% ipython --no-banner

In [1]: import numpy as np

In [2]: from numpy import linalg as LA

In [3]: np.set_printoptions(precision=2, suppress=True, linewidth=100)

In [4]: rnd = lambda a: np.round(a, 2) + 0

In [5]: X = np.load("x.npy")

In [6]: print(X)
[[ 0 10]
 [ 0  8]
 [ 0  6]
 [ 0 10]]

In [7]: # rows and columns are dependent

In [8]: print(LA.matrix_rank(X, rtol=0.1))
1

In [9]: print(rnd(LA.norm(X, 2) / LA.norm(X)))
1.0

In [10]: print(LA.cond(X) > 100)
True

In [11]: print(rnd(X @ LA.pinv(X) @ X))
[[ 0. 10.]
 [ 0.  8.]
 [ 0.  6.]
 [ 0. 10.]]

In [12]: LA.inv(X)
LinAlgError: Last 2 dimensions of the array must be square


In [13]: print(np.abs(np.diag(LA.qr(X)[1])) > 1e-9)
[False  True]

In [14]: print(LA.lstsq(X[:-1].T, X[-1])[2])
1

In [15]: print(rnd(np.trace(LA.pinv(X) @ X)))
1.0

In [16]: print(rnd(LA.norm(X, axis=0)))
[ 0.   17.32]

In [17]: print(X @ X.T)
[[100  80  60 100]
 [ 80  64  48  80]
 [ 60  48  36  60]
 [100  80  60 100]]

In [18]: print(rnd(LA.pinv(X)))
[[0.   0.   0.   0.  ]
 [0.03 0.03 0.02 0.03]]

In [19]: left, sv, Vh = LA.svd(X)

In [20]: print(np.argmax(sv[:-1] / (sv[1:] + 1e-6)) + 1)
1

In [21]: other = left[:, :1] @ np.diag(sv[:1]) @ Vh[:1]

In [22]: print(LA.matrix_rank(X, rtol=0.05))
1

In [23]: print(rnd(LA.norm(X - other, 2)), sv[1])
0.0 0.0

In [24]: print(rnd(LA.norm(X - other) / LA.norm(X)))
0.0

In [25]: mat = np.load("mat.npy")

In [26]: print(mat)
[[ 0.91  0.94 -0.2   0.64  0.47 -0.91]
 [ 0.61  0.14 -0.74 -0.13 -0.17  0.17]
 [ 0.41 -0.97  0.33  0.74  0.49 -0.87]
 [ 0.86  0.78 -0.1   0.88 -0.38  0.97]
 [-0.99 -0.95  0.92 -0.57 -0.17  0.72]
 [ 0.68 -0.91 -0.56  0.73 -0.47  0.96]
 [-1.    0.72  0.98 -1.   -0.94  1.  ]
 [ 0.96 -0.95 -0.11  0.96  0.58 -0.91]
 [-0.99 -0.98  0.9  -0.7  -0.1   0.44]
 [-1.   -0.4   0.99 -0.65  0.01  0.62]
 [-0.94 -0.97 -0.02 -0.96  0.52 -1.  ]
 [ 0.93  0.89 -0.74  0.6  -0.24  0.71]]

In [27]: z = mat[:, 5] > np.median(mat[:, 5])

In [28]: u = mat[z].mean(axis=0) - mat[~z].mean(axis=0)

In [29]: print(((mat - mat.mean(axis=0)) @ u > 0).astype(int))
[0 0 0 1 1 1 1 0 1 1 0 1]

In [30]: print(np.argsort(-np.abs(u).round(6), kind="stable"))
[5 4 1 0 2 3]

In [31]: basis = mat[[1, 9]].astype(float)

In [32]: for _ in range(3):
    ...:     z = LA.norm(mat[:, None] - basis, axis=-1).argmin(axis=1)
    ...:     basis = np.array([mat[z == j].mean(axis=0) for j in range(2)])
    ...: 

In [33]: print(z)
[0 0 0 0 1 0 1 0 1 1 1 0]

In [34]: print(np.bincount(z))
[7 5]

In [35]: print(rnd(basis[1] - basis[0]))
[-1.75 -0.5   1.06 -1.41 -0.18  0.34]

In [36]: print(np.abs(basis[1] - basis[0]).argmax())
0

In [37]: print(rnd(basis))
[[ 0.77 -0.01 -0.3   0.63  0.04  0.02]
 [-0.98 -0.52  0.75 -0.78 -0.14  0.36]]

In [38]: def softmax(z):
    ...:     e = np.exp(z - z.max(axis=-1, keepdims=True))
    ...:     return e / e.sum(axis=-1, keepdims=True)
    ...: 

In [39]: print(rnd(softmax(10 * basis[0])))
[0.79 0.   0.   0.21 0.   0.  ]

In [40]: print(rnd(softmax(basis[0] + 2)))
[0.28 0.13 0.09 0.24 0.13 0.13]

In [41]: S = basis @ basis.T / np.sqrt(6)

In [42]: print(rnd(softmax(S)[0] @ basis))
[ 0.31 -0.14 -0.03  0.26 -0.01  0.11]

In [43]: other = mat / np.sqrt((mat ** 2).mean(axis=1, keepdims=True))

In [44]: print(rnd(LA.norm(other, axis=1)))
[2.45 2.45 2.45 2.45 2.45 2.45 2.45 2.45 2.45 2.45 2.45 2.45]

In [45]: print(LA.matrix_rank(mat - mat.mean(axis=1, keepdims=True)))
5

In [46]: O, _ = LA.qr(np.array([[-1.0, -0.1, 0.6, -1.1, 1.2],
    ...:     [1.3, -0.9, 2.1, 0.1, -0.6],
    ...:     [0.3, -1.8, 0.6, 0.5, 1.7],
    ...:     [0.1, 0.6, 0.2, 0.3, 0.2],
    ...:     [-0.5, -1.2, 1.3, 0.8, 1.4]]))

In [47]: ev = np.array([-2, 2, 2, -1, 0])

In [48]: F = O @ np.diag(ev) @ O.T

In [49]: print(rnd(F))
[[-0.48  1.36 -0.05  0.56  0.58]
 [ 1.36 -0.39 -0.49  0.29  1.21]
 [-0.05 -0.49  1.36 -0.65  0.7 ]
 [ 0.56  0.29 -0.65  0.17 -0.32]
 [ 0.58  1.21  0.7  -0.32  0.35]]

In [50]: print([round(float(x), 2) for x in LA.svd(F, compute_uv=False)[:3]])
[2.0, 2.0, 2.0]

In [51]: print(LA.cond(F) > 100)
True

In [52]: rng = np.random.default_rng(4846)

In [53]: z = rng.permutation(5)

In [54]: print(z)
[0 2 4 3 1]

In [55]: other = F[z][:, z]

In [56]: print(rnd(np.diag(other)))
[-0.48  1.36  0.35  0.17 -0.39]

In [57]: print(rnd(LA.det(other)), rnd(LA.det(F[z])))
0.0 0.0

In [58]: left, sv, Vh = LA.svd(F)

In [59]: print(np.argmax(sv[:-1] / (sv[1:] + 1e-6)) + 1)
4

In [60]: other = left[:, :4] @ np.diag(sv[:4]) @ Vh[:4]

In [61]: print(rnd(LA.norm(F - other, 2)), rnd(sv[4]))
0.0 0.0

In [62]: rank = LA.matrix_rank(F)

In [63]: print(rank)
4

In [64]: ns = LA.svd(F)[2][rank:].T

In [65]: print(np.allclose(F @ ns, 0))
True

In [66]: print([int(LA.matrix_rank(F[:, :j + 1])) for j in range(5)])
[1, 2, 3, 4, 4]

In [67]: print(LA.matrix_rank(F.T @ F), LA.matrix_rank(F @ F.T))
4 4

In [68]: ev, V = LA.eigh(F)

In [69]: print(rnd(LA.eigvalsh(F + -3 * np.eye(5))))
[-5. -4. -3. -1. -1.]

In [70]: print(rnd(ev.sum()), rnd(np.trace(F)))
1.0 1.0

In [71]: print(rnd(LA.svd(F, compute_uv=False)))
[2. 2. 2. 1. 0.]

In [72]: J = np.load("layer7.npy")

In [73]: print(J)
[[-3.02 -3.03 -2.97]
 [-3.06 -3.   -2.93]
 [-3.01 -3.   -2.98]
 [-3.01 -3.05 -3.03]
 [-2.95 -2.98 -3.02]
 [-3.06 -3.01 -3.02]
 [-3.01 -3.02 -3.01]
 [-3.02 -3.04 -3.05]
 [-2.96 -3.07 -3.02]
 [-3.01 -3.12 -2.98]
 [-3.02 -3.06 -3.01]
 [ 1.01  1.05  0.95]
 [ 1.01  1.03  1.13]
 [ 1.05  1.02  0.98]
 [ 1.03  1.    1.01]
 [ 1.07  0.98  0.96]
 [ 0.99  1.08  1.01]
 [ 1.01  1.03  1.  ]
 [ 0.95  0.92  1.  ]
 [ 1.07  0.91  1.02]
 [ 1.05  1.    0.92]
 [ 1.11  0.86  0.98]]

In [74]: x0 = np.array([-1, -2, 2])

In [75]: y = J @ x0

In [76]: print(rnd(LA.solve(J.T @ J, J.T @ y)))
[-1. -2.  2.]

In [77]: y = y + 0.3 * rng.normal(size=22)

In [78]: print(rnd(y))
[ 3.17  3.03  3.14  2.99  2.94  2.97  2.94  3.13  3.08  3.06  3.07 -1.72 -0.97 -1.62 -0.51 -1.44
 -1.24 -1.   -1.42 -0.88 -0.99 -0.4 ]

In [79]: beta, *_ = LA.lstsq(J, y)

In [80]: print(beta.round())
[-0. -2.  1.]

In [81]: print(rnd(beta))
[-0.06 -2.33  1.39]

In [82]: print(rnd(J.T @ (y - J @ beta)))
[0. 0. 0.]

In [83]: proj = J @ LA.solve(J.T @ J, J.T)

In [84]: print(rnd(np.trace(proj)))
3.0

In [85]: print(rnd(np.diag(proj)))
[0.1  0.2  0.08 0.1  0.18 0.11 0.09 0.11 0.16 0.22 0.09 0.11 0.24 0.05 0.02 0.12 0.07 0.01 0.1
 0.22 0.18 0.45]

In [86]: A = np.loadtxt("data.csv", delimiter=",")

In [87]: print(A)
[[0. 0. 0.]
 [0. 0. 0.]
 [1. 0. 2.]
 [0. 3. 2.]
 [0. 0. 0.]
 [0. 0. 0.]
 [0. 2. 1.]]

In [88]: other = np.c_[A[:, :1] @ np.array([[2]]), np.array([3, 3, 2, 3, 3, -1, 2])]

In [89]: print(other)
[[ 0.  3.]
 [ 0.  3.]
 [ 2.  2.]
 [ 0.  3.]
 [ 0.  3.]
 [ 0. -1.]
 [ 0.  2.]]

In [90]: print(LA.matrix_rank(np.c_[A, other]))
4

In [91]: proj = other @ LA.solve(other.T @ other, other.T)

In [92]: print(rnd(proj))
[[ 0.22  0.22  0.    0.22  0.22 -0.07  0.15]
 [ 0.22  0.22  0.    0.22  0.22 -0.07  0.15]
 [ 0.    0.    1.    0.    0.    0.    0.  ]
 [ 0.22  0.22  0.    0.22  0.22 -0.07  0.15]
 [ 0.22  0.22  0.    0.22  0.22 -0.07  0.15]
 [-0.07 -0.07  0.   -0.07 -0.07  0.02 -0.05]
 [ 0.15  0.15  0.    0.15  0.15 -0.05  0.1 ]]

In [93]: print(proj @ other[:, 0])
[0. 0. 2. 0. 0. 0. 0.]

In [94]: K = -2 * np.eye(6) + np.eye(6, k=1)

In [95]: print(K)
[[-2.  1.  0.  0.  0.  0.]
 [ 0. -2.  1.  0.  0.  0.]
 [ 0.  0. -2.  1.  0.  0.]
 [ 0.  0.  0. -2.  1.  0.]
 [ 0.  0.  0.  0. -2.  1.]
 [ 0.  0.  0.  0.  0. -2.]]

In [96]: print(np.prod(np.diag(K)), rnd(LA.det(K)))
64.0 64.0

In [97]: print(rnd(np.sort(LA.eigvals(K))))
[-2. -2. -2. -2. -2. -2.]

In [98]: print([int(LA.matrix_rank(LA.matrix_power(K, p))) for p in range(1, 7)])
[6, 6, 6, 6, 6, 6]

In [99]: x0 = np.array([-1, 1, 4, 1, -5, -5])

In [100]: y = K @ x0

In [101]: print(y)
[ 3.  2. -7. -7.  5. 10.]

In [102]: print(rnd(LA.solve(K, y)))
[-1.  1.  4.  1. -5. -5.]

In [103]: print(rnd(LA.solve(K.T, K[0])))
[1. 0. 0. 0. 0. 0.]

In [104]: print(rnd(LA.solve(K, y + K[:, 0])))
[ 0.  1.  4.  1. -5. -5.]
